% python3 -q
>>> import numpy as np
>>> np.set_printoptions(suppress=True, linewidth=140)
>>> K = np.load("sample2.npy")
>>> K
array([[ 0.2 ,  0.4 ,  0.62,  0.7 ,  1.31, -0.34,  0.44,  0.67, -0.62, -0.07],
       [ 1.74,  0.8 ,  0.  , -0.77,  0.02, -0.09,  0.37, -1.05,  0.27,  0.64],
       [-0.14, -0.94,  0.22, -1.01,  0.54, -0.44,  0.14, -0.95, -0.79, -0.07],
       [-0.01,  0.66,  0.18,  0.28,  0.38, -0.29,  0.14,  0.5 ,  0.04,  0.13],
       [-1.  , -0.63, -0.02,  0.13, -0.84,  0.  , -0.51, -0.51,  0.58, -0.09],
       [-0.46,  0.01, -0.68,  0.72,  0.3 ,  0.75, -0.82,  0.46,  0.19, -0.52],
       [-0.88,  0.07,  0.04,  0.67,  1.25,  0.06,  0.43,  1.36, -0.16,  0.29],
       [ 0.26, -0.6 , -0.42, -1.04, -1.46,  0.46, -0.48, -1.1 , -0.22, -0.37],
       [-0.67, -0.27,  0.1 ,  0.31,  0.51,  0.34,  0.21,  0.74, -0.75,  0.62],
       [-1.35, -1.84,  0.27, -1.03, -1.71,  0.51, -0.21, -0.64, -0.46,  0.05],
       [-0.39,  0.05,  0.25, -0.33, -1.61, -0.06,  0.1 , -1.11,  0.64,  0.31]])
>>> G = K.T @ K
>>> np.round(np.diag(G), 2)
array([ 7.56,  6.34,  1.25,  5.51, 12.42,  1.56,  1.82,  8.42,  2.71,  1.42])
>>> round(np.trace(G), 2), np.round((K ** 2).sum(), 2)
(np.float64(49.02), np.float64(49.02))
>>> (K @ K.T).shape
(11, 11)
>>> E = np.array([[0, 0, 0, -3, 0, 0, 9],
...     [3, -5, -5, 0, 0, 0, 0],
...     [-5, 0, 0, 0, 0, 0, 0],
...     [0, 0, -3, 0, 0, 0, 0],
...     [0, 0, 6, 7, -8, 7, 8]])
>>> hat = K @ np.linalg.solve(K.T @ K, K.T)
>>> hat.round(2) + 0
array([[ 0.9 , -0.06,  0.04, -0.02, -0.16,  0.06, -0.13, -0.18,  0.01,  0.03,  0.05],
       [-0.06,  0.97,  0.03, -0.01, -0.09,  0.04, -0.07, -0.1 ,  0.01,  0.02,  0.03],
       [ 0.04,  0.03,  0.98,  0.01,  0.07, -0.03,  0.06,  0.08,  0.  , -0.02, -0.03],
       [-0.02, -0.01,  0.01,  1.  , -0.03,  0.01, -0.02, -0.03,  0.  ,  0.01,  0.01],
       [-0.16, -0.09,  0.07, -0.03,  0.73,  0.11, -0.21, -0.29,  0.02,  0.06,  0.09],
       [ 0.06,  0.04, -0.03,  0.01,  0.11,  0.96,  0.09,  0.12, -0.01, -0.02, -0.04],
       [-0.13, -0.07,  0.06, -0.02, -0.21,  0.09,  0.83, -0.24,  0.01,  0.05,  0.07],
       [-0.18, -0.1 ,  0.08, -0.03, -0.29,  0.12, -0.24,  0.67,  0.02,  0.06,  0.1 ],
       [ 0.01,  0.01,  0.  ,  0.  ,  0.02, -0.01,  0.01,  0.02,  1.  ,  0.  , -0.01],
       [ 0.03,  0.02, -0.02,  0.01,  0.06, -0.02,  0.05,  0.06,  0.  ,  0.99, -0.02],
       [ 0.05,  0.03, -0.03,  0.01,  0.09, -0.04,  0.07,  0.1 , -0.01, -0.02,  0.97]])
>>> np.round(np.diag(hat), 2)
array([0.9 , 0.97, 0.98, 1.  , 0.73, 0.96, 0.83, 0.67, 1.  , 0.99, 0.97])
>>> np.round(np.linalg.eigvalsh(hat), 2) + 0
array([0., 1., 1., 1., 1., 1., 1., 1., 1., 1., 1.])
>>> np.allclose(hat @ hat, hat)
True
>>> w, evecs = np.linalg.eigh(hat)
>>> x0 = np.array([2, 2, -1, 2, 3, -3, 0, 3, 2, 3, -2])
>>> round(np.abs(hat).sum(axis=1).max(), 2), round(np.abs(w).max(), 2)
(np.float64(1.9), np.float64(1.0))
>>> np.round(evecs * np.abs(w) @ evecs.T, 2) + 0
array([[ 0.9 , -0.06,  0.04, -0.02, -0.16,  0.06, -0.13, -0.18,  0.01,  0.03,  0.05],
       [-0.06,  0.97,  0.03, -0.01, -0.09,  0.04, -0.07, -0.1 ,  0.01,  0.02,  0.03],
       [ 0.04,  0.03,  0.98,  0.01,  0.07, -0.03,  0.06,  0.08,  0.  , -0.02, -0.03],
       [-0.02, -0.01,  0.01,  1.  , -0.03,  0.01, -0.02, -0.03,  0.  ,  0.01,  0.01],
       [-0.16, -0.09,  0.07, -0.03,  0.73,  0.11, -0.21, -0.29,  0.02,  0.06,  0.09],
       [ 0.06,  0.04, -0.03,  0.01,  0.11,  0.96,  0.09,  0.12, -0.01, -0.02, -0.04],
       [-0.13, -0.07,  0.06, -0.02, -0.21,  0.09,  0.83, -0.24,  0.01,  0.05,  0.07],
       [-0.18, -0.1 ,  0.08, -0.03, -0.29,  0.12, -0.24,  0.67,  0.02,  0.06,  0.1 ],
       [ 0.01,  0.01,  0.  ,  0.  ,  0.02, -0.01,  0.01,  0.02,  1.  ,  0.  , -0.01],
       [ 0.03,  0.02, -0.02,  0.01,  0.06, -0.02,  0.05,  0.06,  0.  ,  0.99, -0.02],
       [ 0.05,  0.03, -0.03,  0.01,  0.09, -0.04,  0.07,  0.1 , -0.01, -0.02,  0.97]])
>>> np.round(evecs * np.maximum(w, 0) @ evecs.T, 2) + 0
array([[ 0.9 , -0.06,  0.04, -0.02, -0.16,  0.06, -0.13, -0.18,  0.01,  0.03,  0.05],
       [-0.06,  0.97,  0.03, -0.01, -0.09,  0.04, -0.07, -0.1 ,  0.01,  0.02,  0.03],
       [ 0.04,  0.03,  0.98,  0.01,  0.07, -0.03,  0.06,  0.08,  0.  , -0.02, -0.03],
       [-0.02, -0.01,  0.01,  1.  , -0.03,  0.01, -0.02, -0.03,  0.  ,  0.01,  0.01],
       [-0.16, -0.09,  0.07, -0.03,  0.73,  0.11, -0.21, -0.29,  0.02,  0.06,  0.09],
       [ 0.06,  0.04, -0.03,  0.01,  0.11,  0.96,  0.09,  0.12, -0.01, -0.02, -0.04],
       [-0.13, -0.07,  0.06, -0.02, -0.21,  0.09,  0.83, -0.24,  0.01,  0.05,  0.07],
       [-0.18, -0.1 ,  0.08, -0.03, -0.29,  0.12, -0.24,  0.67,  0.02,  0.06,  0.1 ],
       [ 0.01,  0.01,  0.  ,  0.  ,  0.02, -0.01,  0.01,  0.02,  1.  ,  0.  , -0.01],
       [ 0.03,  0.02, -0.02,  0.01,  0.06, -0.02,  0.05,  0.06,  0.  ,  0.99, -0.02],
       [ 0.05,  0.03, -0.03,  0.01,  0.09, -0.04,  0.07,  0.1 , -0.01, -0.02,  0.97]])
>>> round(x0 @ hat @ x0 / (x0 @ x0), 2), round(w[0], 2), round(w[-1], 2)
(np.float64(0.55), np.float64(0.0), np.float64(1.0))
